% python3 -q
>>> import numpy as np
>>> import numpy.linalg as la
>>> np.set_printoptions(precision=4, suppress=True, linewidth=200, legacy="1.25")
>>> A = np.loadtxt("mat.csv", delimiter=",")
>>> A
array([[ 8.,  6.,  6.],
       [12., 10.,  0.],
       [28., 26.,  0.],
       [12., 10.,  0.],
       [20., 18.,  0.],
       [ 0.,  0., 42.],
       [ 4.,  2., 15.],
       [24., 22.,  0.],
       [ 8.,  6.,  6.],
       [ 0.,  0., 24.],
       [28., 26.,  0.],
       [ 0.,  0., 42.],
       [20., 18.,  0.],
       [ 0.,  0., 24.],
       [ 8.,  6.,  6.],
       [28., 26.,  0.],
       [12., 10.,  0.],
       [ 8.,  6.,  6.],
       [ 8.,  6.,  6.],
       [ 0.,  0., 33.],
       [24., 22.,  0.],
       [28., 26.,  0.],
       [ 8.,  6.,  6.]])
>>> M2 = np.array([[0, 1], [1, -2], [1, 2]])
>>> np.vstack([A, M2.T]).shape
(25, 3)
>>> la.matrix_rank(A @ M2)
2
>>> M2.T @ A.T
array([[ 12.,  10.,  26.,  10.,  18.,  42.,  17.,  22.,  12.,  24.,  26.,  42.,  18.,  24.,  12.,  26.,  10.,  12.,  12.,  33.,  22.,  26.,  12.],
       [  8.,  -8., -24.,  -8., -16.,  84.,  30., -20.,   8.,  48., -24.,  84., -16.,  48.,   8., -24.,  -8.,   8.,   8.,  66., -20., -24.,   8.]])
>>> def softmax(z):
...     e = np.exp(z - z.max(axis=-1, keepdims=True))
...     return e / e.sum(axis=-1, keepdims=True)
... 
>>> np.round(softmax(10 * A[7]), 4) + 0
array([1., 0., 0.])
>>> scores = A @ A.T / np.sqrt(3)
>>> softmax(scores).round(6).argmax(axis=1)
array([2, 2, 2, 2, 2, 5, 5, 2, 2, 5, 2, 5, 2, 5, 2, 2, 2, 2, 2, 5, 2, 2, 2])
>>> la.cond(A) > 100
False
>>> [round(float(x), 4) for x in la.svd(A, compute_uv=False)[:3]]
[103.8764, 78.5578, 2.8927]
>>> np.abs(la.svd(A)[2][-1])
array([0.6708, 0.7416, 0.0082])
>>> la.matrix_rank(A, rtol=0.1)
2
>>> m1 = np.array([[8, 8, 0, 0], [4, 4, 0, 0], [4, 4, -8, -8], [2, 2, -4, -4]])
>>> np.unravel_index(np.abs(m1).argmax(), m1.shape)
(0, 0)
>>> m1.shape
(4, 4)
>>> Q, R = la.qr(A)
>>> round(np.trace(Q @ Q.T), 4)
3.0
>>> Q.shape, R.shape
((23, 3), (3, 3))
>>> np.allclose(R.T @ R, A.T @ A)
True
>>> np.round(la.det(m1[::-1]), 4)
0.0
>>> np.einsum("ii->", m1)
0
>>> np.einsum("ij,ji->", m1, m1)
288
>>> np.allclose(m1[:-1].T @ la.lstsq(m1[:-1].T, m1[-1])[0], m1[-1])
True
>>> rng = np.random.default_rng(35064)
>>> z = rng.permutation(4)
>>> z
array([1, 0, 2, 3])
>>> M2 = m1[z][:, z]
>>> np.round(np.sort(np.abs(la.eigvals(M2))), 4) + 0
array([ 0.,  0., 12., 12.])
>>> np.trace(M2)
0
>>> np.allclose(M2, m1)
False
>>> M2
array([[ 4,  4,  0,  0],
       [ 8,  8,  0,  0],
       [ 4,  4, -8, -8],
       [ 2,  2, -4, -4]])
>>> round(float(la.det(M2)), 4), round(float(la.det(m1[z])), 4)
(0.0, 0.0)
>>> W0 = np.load("x.npy")
>>> W0
array([[ 0,  0,  0,  0],
       [ 0,  0, -4,  0],
       [ 0,  0,  0,  0],
       [ 0,  0,  0,  0]])
>>> np.round(np.trace(la.pinv(W0) @ W0), 4)
1.0
>>> np.unique(W0.round(6), axis=0).shape
(2, 4)
>>> W0 @ la.pinv(W0) @ W0
array([[ 0.,  0.,  0.,  0.],
       [ 0.,  0., -4.,  0.],
       [ 0.,  0.,  0.,  0.],
       [ 0.,  0.,  0.,  0.]])
>>> U, sigma, vt = la.svd(W0)
>>> np.argmax(sigma[:-1] / (sigma[1:] + 1e-6)) + 1
1
>>> M2 = U[:, :1] @ np.diag(sigma[:1]) @ vt[:1]
>>> round(float(la.norm(W0 - M2) / la.norm(W0)), 4)
0.0
>>> la.matrix_rank(M2)
1
>>> np.abs(W0 - M2).max()
0.0
>>> Xs = A - A.mean(axis=0)
>>> evecs = la.svd(Xs)[2][:2]
>>> M2 = Xs - Xs @ evecs.T @ evecs
>>> np.round(np.cov(Xs @ evecs.T, rowvar=False), 4) + 0
array([[338.9152,   0.    ],
       [  0.    ,  50.7691]])
>>> la.norm(M2, axis=1).round(6).argmax()
9
>>> np.round(la.norm(M2) / la.norm(Xs), 4)
0.0114
>>> (Xs @ evecs.T).std(axis=0)
array([18.005 ,  6.9686])
>>> la.matrix_rank(W0 - W0[0, 0] * np.eye(4))
1
>>> np.sort(la.eigvals(W0))
array([0., 0., 0., 0.])
>>> W0 @ W0
array([[0, 0, 0, 0],
       [0, 0, 0, 0],
       [0, 0, 0, 0],
       [0, 0, 0, 0]])
>>> la.matrix_power(W0 - np.diag(np.diag(W0)), 4)
array([[0, 0, 0, 0],
       [0, 0, 0, 0],
       [0, 0, 0, 0],
       [0, 0, 0, 0]])
>>> M = np.load("test12.npy")
>>> M
array([[ 2, -1, -1, -1],
       [ 0,  2, -2, -1],
       [ 1, -1,  1,  0],
       [ 1,  0,  2,  2]])
>>> np.trace(M)
7
>>> (M - M.T) / 2
array([[ 0. , -0.5, -1. , -1. ],
       [ 0.5,  0. , -0.5, -0.5],
       [ 1. ,  0.5,  0. , -1. ],
       [ 1. ,  0.5,  1. ,  0. ]])
>>> np.allclose(M @ M.T, M.T @ M)
False
>>> la.matrix_power(M, 3)
array([[ -2,  -5,  -5,  -5],
       [-18,  23, -25, -11],
       [  8, -13,   7,   1],
       [ 20, -17,  11,   3]])
>>> P = np.triu(np.array([[1, -2, -3, 1], [3, -3, 3, 3], [-3, 2, 2, 1], [0, 0, 3, 1]]), 1) + np.eye(4)
>>> M2 = P @ M @ la.inv(P)
>>> np.poly(M2)
array([  1.,  -7.,  18., -22.,   8.])
